$ ipython --no-banner

In [1]: import numpy as np

In [2]: import numpy.linalg as la

In [3]: np.set_printoptions(precision=2, suppress=True, linewidth=160, sign=" ")

In [4]: def rnd(a):
   ...:     return np.round(a, 2) + 0
   ...: 

In [5]: A = np.loadtxt("dump.csv", delimiter=",")

In [6]: A
Out[6]: 
array([[  2.,   0.,   2.],
       [  4.,   2.,   2.],
       [  6.,   2.,   3.],
       [  6.,   4.,   3.],
       [  6.,   4.,   5.],
       [  7.,   5.,   7.],
       [  7.,   7.,   7.],
       [  9.,   9.,   7.],
       [  9.,  10.,   7.],
       [ 10.,  12.,   9.],
       [ 10.,  13.,  11.],
       [ 11.,  14.,  12.],
       [ 13.,  14.,  12.],
       [ 13.,  14.,  13.],
       [ 13.,  15.,  14.],
       [ 15.,  15.,  15.],
       [ 17.,  16.,  15.],
       [ 17.,  16.,  16.],
       [ 19.,  16.,  18.],
       [ 19.,  16.,  19.],
       [ 20.,  17.,  21.],
       [ 22.,  19.,  22.],
       [ 22.,  20.,  22.],
       [ 24.,  21.,  24.],
       [ 25.,  23.,  24.],
       [ 26.,  25.,  24.]])

In [7]: C2 = np.cov(A, rowvar=False)

In [8]: rnd(np.corrcoef(A.T))
Out[8]: 
array([[ 1.  ,  0.96,  0.99],
       [ 0.96,  1.  ,  0.96],
       [ 0.99,  0.96,  1.  ]])

In [9]: np.argwhere(np.triu(np.abs(np.corrcoef(A.T)) > 0.8, 1))
Out[9]: 
array([[ 0,  1],
       [ 0,  2],
       [ 1,  2]])

In [10]: rnd(C2)
Out[10]: 
array([[ 48.82,  45.43,  50.49],
       [ 45.43,  46.08,  47.82],
       [ 50.49,  47.82,  53.58]])

In [11]: np.argsort(-A.std(axis=0).round(6), kind="stable")
Out[11]: array([ 2,  0,  1])

In [12]: rnd(la.eigvalsh(C2)[::-1])
Out[12]: array([ 145.5 ,    2.32,    0.65])

In [13]: rnd(A.std(axis=0))
Out[13]: array([ 6.85,  6.66,  7.18])

In [14]: rnd(np.polyfit(A[:, 0], A[:, 1], 1))
Out[14]: array([ 0.93,  0.05])
